% python3 -q
>>> import numpy as np
>>> from numpy import linalg as LA
>>> np.set_printoptions(suppress=True, linewidth=160)
>>> def rnd(a):
...     return np.round(a, 2) + 0
... 
>>> K = np.load("sample7.npy")
>>> print(K)
[[-0.22  1.67 -0.49 -9.2   2.75  0.08  2.15]
 [-2.51 -2.3   4.61 -7.22 -2.78  1.44 -2.31]
 [ 0.86 -5.52 -2.21  0.52 -6.55  0.21 -4.55]
 [ 6.29  1.    5.95 -3.5   2.07  0.76 -2.64]
 [-3.45 -2.15  2.91 -0.04 -6.07  2.51 -5.65]
 [-1.64  1.77 -5.98  0.76  5.98  4.29 -1.93]
 [ 1.42 -9.02  2.81  2.22  0.56 -1.75  0.65]
 [-3.2   3.9   6.58 -3.73  3.4  -1.88 -1.48]
 [ 5.33 -1.87  2.91  3.22  5.13  1.86 -4.41]
 [-2.31  7.54 -0.46  1.08  3.74  4.73  0.05]
 [ 2.76  1.36 -6.77  2.54 -4.58 -0.75 -4.1 ]
 [ 1.18 -4.5   5.13 -0.2   2.37 -3.34 -5.94]
 [ 1.57  0.11 -5.03  6.23 -0.49 -4.29 -3.84]
 [-5.38  3.2   2.75 -5.62  4.52  0.21  1.07]
 [ 1.41  0.1   4.1   6.44 -1.5   4.36 -4.3 ]
 [ 7.04 -1.97  0.7   3.08 -5.62 -2.05  0.92]
 [-5.11 -1.03  4.   -1.19 -4.12 -6.14 -0.86]
 [-2.49  0.02 -5.25  0.81  4.81 -6.5  -0.51]
 [-5.65 -3.73  1.98  4.31  1.45 -2.34 -4.92]
 [ 1.64  0.95  6.66  1.92 -2.61 -0.62 -6.42]
 [ 0.27  1.73  8.54  0.16  4.1  -2.63 -0.45]]
>>> Y = np.c_[K[:, :4] @ np.array([[5, 2, 4, 2], [3, 2, 2, 4], [-3, -2, 0, 1], [-2, 5, 5, -2]]), np.array([-1, 0, -1, -9, 9, -2, 5, -3, 3, -4, -6, -4, -1, 8, 3, 9, -3, 2, 8, 0, 7])]
>>> print(rnd(Y))
[[ 23.78 -42.12 -43.54  24.15  -1.  ]
 [-18.84 -54.94 -50.74   4.83   0.  ]
 [ -6.67  -2.3   -5.   -23.61  -1.  ]
 [ 23.6  -14.82   9.66  29.53  -9.  ]
 [-32.35 -17.22 -18.3  -12.51   9.  ]
 [ 13.53  16.02   0.78  -3.7   -2.  ]
 [-32.83  -9.72  -1.26 -34.87   5.  ]
 [-16.58 -30.41 -23.65  23.24  -3.  ]
 [  5.87  17.2   33.68  -0.35   3.  ]
 [ 10.29  16.78  11.24  22.92  -4.  ]
 [ 33.11  34.48  26.46  -0.89  -6.  ]
 [-22.59 -17.9   -5.28 -10.11  -4.  ]
 [ 10.81  44.57  37.65 -13.91  -1.  ]
 [-14.31 -37.96 -43.22  16.03   8.  ]
 [-17.83  27.02  38.04  -5.56   3.  ]
 [ 21.03  24.14  39.62   0.74   9.  ]
 [-38.26 -26.23 -28.45  -7.96  -3.  ]
 [  1.74   9.61  -5.87 -11.77   2.  ]
 [-54.    -1.17  -8.51 -32.86   8.  ]
 [-12.77   1.46  18.06   9.9    0.  ]
 [-19.4  -12.28   5.34  15.68   7.  ]]
>>> print(LA.matrix_rank(Y))
5
>>> print(rnd(LA.norm(Y - K @ LA.lstsq(K, Y)[0], axis=0)))
[ 0.   0.   0.   0.  19.4]
>>> G = np.cov(K, rowvar=False)
>>> print(np.median(K, axis=0))
[ 0.27  0.1   2.81  0.76  1.45 -0.62 -2.31]
>>> print(rnd(np.polyfit(K[:, 6], K[:, 3], 1)))
[-0.72 -1.57]
>>> print(np.argwhere(np.triu(np.abs(np.corrcoef(K.T)) > 0.8, 1)))
[]
>>> print(rnd(np.corrcoef(K.T)))
[[ 1.   -0.18 -0.01  0.3  -0.15  0.1  -0.12]
 [-0.18  1.   -0.06 -0.23  0.39  0.28  0.28]
 [-0.01 -0.06  1.   -0.25  0.03  0.01 -0.08]
 [ 0.3  -0.23 -0.25  1.   -0.18 -0.05 -0.46]
 [-0.15  0.39  0.03 -0.18  1.    0.06  0.33]
 [ 0.1   0.28  0.01 -0.05  0.06  1.   -0.11]
 [-0.12  0.28 -0.08 -0.46  0.33 -0.11  1.  ]]
>>> print(np.argsort(-K.std(axis=0).round(6), kind="stable"))
[2 4 3 0 1 5 6]
>>> print(G.shape)
(7, 7)
>>> hat = K @ LA.solve(K.T @ K, K.T)
>>> print(rnd(np.trace(hat)))
7.0
>>> arr = np.load("w.npy")
>>> print(rnd(arr))
[[0.21 0.15 0.15 0.15 0.15 0.15 0.09 0.15 0.15]
 [0.15 0.11 0.11 0.11 0.11 0.11 0.06 0.11 0.11]
 [0.15 0.11 0.11 0.11 0.11 0.11 0.06 0.11 0.11]
 [0.15 0.11 0.11 0.11 0.11 0.11 0.06 0.11 0.11]
 [0.15 0.11 0.11 0.11 0.11 0.11 0.06 0.11 0.11]
 [0.15 0.11 0.11 0.11 0.11 0.11 0.06 0.11 0.11]
 [0.09 0.06 0.06 0.06 0.06 0.06 0.04 0.06 0.06]
 [0.15 0.11 0.11 0.11 0.11 0.11 0.06 0.11 0.11]
 [0.15 0.11 0.11 0.11 0.11 0.11 0.06 0.11 0.11]]
>>> rng = np.random.default_rng(467275)
>>> idx = rng.permutation(9)
>>> print(idx)
[3 2 4 7 0 1 5 6 8]
>>> Y = arr[idx][:, idx]
>>> print(rnd(Y))
[[0.11 0.11 0.11 0.11 0.15 0.11 0.11 0.06 0.11]
 [0.11 0.11 0.11 0.11 0.15 0.11 0.11 0.06 0.11]
 [0.11 0.11 0.11 0.11 0.15 0.11 0.11 0.06 0.11]
 [0.11 0.11 0.11 0.11 0.15 0.11 0.11 0.06 0.11]
 [0.15 0.15 0.15 0.15 0.21 0.15 0.15 0.09 0.15]
 [0.11 0.11 0.11 0.11 0.15 0.11 0.11 0.06 0.11]
 [0.11 0.11 0.11 0.11 0.15 0.11 0.11 0.06 0.11]
 [0.06 0.06 0.06 0.06 0.09 0.06 0.06 0.04 0.06]
 [0.11 0.11 0.11 0.11 0.15 0.11 0.11 0.06 0.11]]
>>> print(rnd(np.diag(Y)))
[0.11 0.11 0.11 0.11 0.21 0.11 0.11 0.04 0.11]
>>> print(np.trace(Y))
1.0
